In [1]: import numpy as np

In [2]: np.set_printoptions(suppress=True, linewidth=120)

In [3]: rnd = lambda a: np.round(a, 1) + 0

In [4]: data = np.load("sample5.npy")

In [5]: data
Out[5]: 
array([[2, 0, 0, 0, 0],
       [0, 1, 0, 0, 0],
       [0, 0, 3, 0, 0],
       [0, 0, 0, 8, 0],
       [0, 0, 0, 0, 0]])

In [6]: data @ data
Out[6]: 
array([[ 4,  0,  0,  0,  0],
       [ 0,  1,  0,  0,  0],
       [ 0,  0,  9,  0,  0],
       [ 0,  0,  0, 64,  0],
       [ 0,  0,  0,  0,  0]])

In [7]: rnd(np.linalg.det(data))
Out[7]: np.float64(0.0)

In [8]: rnd(np.sort(np.abs(np.linalg.eigvals(data))))
Out[8]: array([0., 1., 2., 3., 8.])

In [9]: print(np.allclose(data @ data.T, data.T @ data))
True

In [10]: rnd(np.abs(np.linalg.eigvals(data)).max())
Out[10]: np.float64(8.0)

In [11]: np.linalg.matrix_power(data, 2)
Out[11]: 
array([[ 4,  0,  0,  0,  0],
       [ 0,  1,  0,  0,  0],
       [ 0,  0,  9,  0,  0],
       [ 0,  0,  0, 64,  0],
       [ 0,  0,  0,  0,  0]])

In [12]: print(np.trace(data))
14

In [13]: (data + data.T) / 2
Out[13]: 
array([[2., 0., 0., 0., 0.],
       [0., 1., 0., 0., 0.],
       [0., 0., 3., 0., 0.],
       [0., 0., 0., 8., 0.],
       [0., 0., 0., 0., 0.]])

In [14]: np.linalg.matrix_rank(data, rtol=0.1)
Out[14]: np.int64(4)

In [15]: rnd(np.linalg.norm(data, 2) / np.linalg.norm(data))
Out[15]: np.float64(0.9)

In [16]: rng = np.random.default_rng(55)

In [17]: A2 = data + rng.integers(-2, 3, (5, 4)) @ rng.integers(-2, 3, (4, 5))

In [18]: A2
Out[18]: 
array([[ -4,   2,   2,   6, -11],
       [  3,   3,   2,  -3,   4],
       [  0,  -1,   3,   1,   0],
       [ -2,  -2,  -1,  11,  -2],
       [  3,   1,   3,  -1,   1]])

In [19]: np.linalg.matrix_rank(A2 - data, tol=1e-8)
Out[19]: np.int64(4)

In [20]: A2 - data
Out[20]: 
array([[ -6,   2,   2,   6, -11],
       [  3,   2,   2,  -3,   4],
       [  0,  -1,   0,   1,   0],
       [ -2,  -2,  -1,   3,  -2],
       [  3,   1,   3,  -1,   1]])

In [21]: A = np.minimum.outer(np.arange(1, 4), np.arange(1, 4)) * -3

In [22]: A
Out[22]: 
array([[-3, -3, -3],
       [-3, -6, -6],
       [-3, -6, -9]])

In [23]: u = np.array([0, -2])

In [24]: np.cross(A[0, :3], A[1, :3])
Out[24]: array([ 0, -9,  9])

In [25]: np.convolve(A[0], u)
Out[25]: array([0, 6, 6, 6])

In [26]: np.correlate(A[0], A[1], "full")
Out[26]: array([18, 36, 45, 27,  9])

In [27]: np.polyval(u, A[0])
Out[27]: array([-2, -2, -2])

In [28]: W1 = np.array([[0, 1, 2], [-5, -9, -2], [-3, -5, 3]])

In [29]: b = np.array([0, 2, 3])

In [30]: act = np.maximum(A @ W1 + b, 0)

In [31]: print(act)
[[24 41  0]
 [48 83  0]
 [57 98  0]]

In [32]: (act > 0).astype(int)
Out[32]: 
array([[1, 1, 0],
       [1, 1, 0],
       [1, 1, 0]])

In [33]: W2 = np.array([[-5, -3], [6, 2], [7, 6]])

In [34]: W1 @ W2
Out[34]: 
array([[ 20,  14],
       [-43, -15],
       [  6,  17]])

In [35]: act @ W2
Out[35]: 
array([[126,  10],
       [258,  22],
       [303,  25]])

In [36]: labels = rng.permutation(3)

In [37]: labels
Out[37]: array([1, 0, 2])

In [38]: A2 = act[labels][:, labels]

In [39]: np.trace(A2)
Out[39]: np.int64(107)

In [40]: print(np.allclose(A2, act))
False

In [41]: np.diag(A2)
Out[41]: array([83, 24,  0])

In [42]: A2
Out[42]: 
array([[83, 48,  0],
       [41, 24,  0],
       [98, 57,  0]])

In [43]: rnd(np.sort(np.abs(np.linalg.eigvals(A2))))
Out[43]: array([  0. ,   0.2, 106.8])

In [44]: Uu, sv, Vh = np.linalg.svd(data)

In [45]: print(sv)
[8. 3. 2. 1. 0.]

In [46]: A2 = Uu[:, :4] @ np.diag(sv[:4]) @ Vh[:4]

In [47]: np.linalg.matrix_rank(A2)
Out[47]: np.int64(4)

In [48]: np.linalg.matrix_rank(data, rtol=0.05)
Out[48]: np.int64(4)

In [49]: rnd(np.linalg.norm(data - A2, 2)), sv[4]
Out[49]: (np.float64(0.0), np.float64(0.0))

In [50]: ev, vecs = np.linalg.eig(A)

In [51]: print(rnd(np.sort(np.linalg.eigvals(A @ A))))
[  0.9   3.7 229.4]

In [52]: print(rnd(ev))
[-15.1  -1.9  -0.9]

In [53]: rnd(np.sort(np.linalg.eigvals(np.linalg.inv(A))))
Out[53]: array([-1.1, -0.5, -0.1])

In [54]: rnd(A @ vecs[:, 0] - ev[0] * vecs[:, 0])
Out[54]: array([0., 0., 0.])

In [55]: X = np.array([[5, -5, -2, 3],
    ...:     [-2, 3, 1, 5],
    ...:     [0, 2, 2, -5],
    ...:     [3, 4, -2, 0],
    ...:     [0, -2, -5, -3]]) * (rng.random((5, 4)) < 0.3)

In [56]: X
Out[56]: 
array([[ 0, -5, -2,  0],
       [ 0,  0,  1,  0],
       [ 0,  0,  0,  0],
       [ 0,  0,  0,  0],
       [ 0,  0, -5,  0]])

In [57]: W1 = np.array([[-9, -6, 7, 3], [8, -7, 0, 0], [-5, 0, -2, -4], [-3, 0, -3, 3]])

In [58]: b = np.array([3, 1, 2, 5])

In [59]: act = np.maximum(X @ W1 + b, 0)

In [60]: print(np.linalg.matrix_rank(act))
4

In [61]: W2 = np.array([[-2, 0, -1], [0, -1, -2], [2, 0, 1], [-1, -2, -1]])

In [62]: W1 @ W2
Out[62]: 
array([[ 29,   0,  25],
       [-16,   7,   6],
       [ 10,   8,   7],
       [ -3,  -6,  -3]])

In [63]: print(rnd(np.trace(np.linalg.pinv(X) @ X)))
2.0

In [64]: print(np.linalg.lstsq(X[:-1].T, X[-1])[2])
2

In [65]: r = np.linalg.matrix_rank(X)

In [66]: r
Out[66]: np.int64(2)

In [67]: N = np.linalg.svd(X)[2][r:].T

In [68]: print(X @ N)
[[0. 0.]
 [0. 0.]
 [0. 0.]
 [0. 0.]
 [0. 0.]]

In [69]: N.shape
Out[69]: (4, 2)

In [70]: [int(np.linalg.matrix_rank(X[:, :j + 1])) for j in range(4)]
Out[70]: [0, 1, 2, 2]

In [71]: [int(np.linalg.matrix_rank(X[:i])) for i in range(1, len(X) + 1)]
Out[71]: [1, 2, 2, 2, 2]

In [72]: np.allclose(X @ N, 0)
Out[72]: True

In [73]: u = np.array([2, 2, 2, 1, -3, 0])

In [74]: K = u[np.abs(np.subtract.outer(np.arange(6), np.arange(6)))]

In [75]: print(K)
[[ 2  2  2  1 -3  0]
 [ 2  2  2  2  1 -3]
 [ 2  2  2  2  2  1]
 [ 1  2  2  2  2  2]
 [-3  1  2  2  2  2]
 [ 0 -3  1  2  2  2]]

In [76]: np.all(np.linalg.eigvalsh(K) > 0)
Out[76]: np.False_

In [77]: rnd(np.linalg.eigvalsh(K).min())
Out[77]: np.float64(-3.7)

In [78]: vec = np.array([3, -3, 3, 0, -3, 0])

In [79]: rhs = K @ vec

In [80]: rhs
Out[80]: array([ 15,   3,   0,  -3, -12,   6])

In [81]: rnd(np.linalg.solve(K.T, K[1]))
Out[81]: array([0., 1., 0., 0., 0., 0.])

In [82]: rnd(np.linalg.solve(K, K[:, 4]))
Out[82]: array([0., 0., 0., 0., 1., 0.])

In [83]: rnd(np.linalg.solve(K, 4 * rhs))
Out[83]: array([ 12., -12.,  12.,   0., -12.,   0.])

In [84]: rnd(np.linalg.solve(K, rhs))
Out[84]: array([ 3., -3.,  3.,  0., -3.,  0.])

In [85]: print([round(float(x), 1) for x in np.linalg.svd(K, compute_uv=False)[:3]])
[8.0, 6.6, 3.7]

In [86]: round(np.log10(np.linalg.cond(K)))
Out[86]: 2

In [87]: np.argsort(-np.linalg.norm(K, axis=0).round(6), kind="stable")[:3]
Out[87]: array([1, 4, 0])
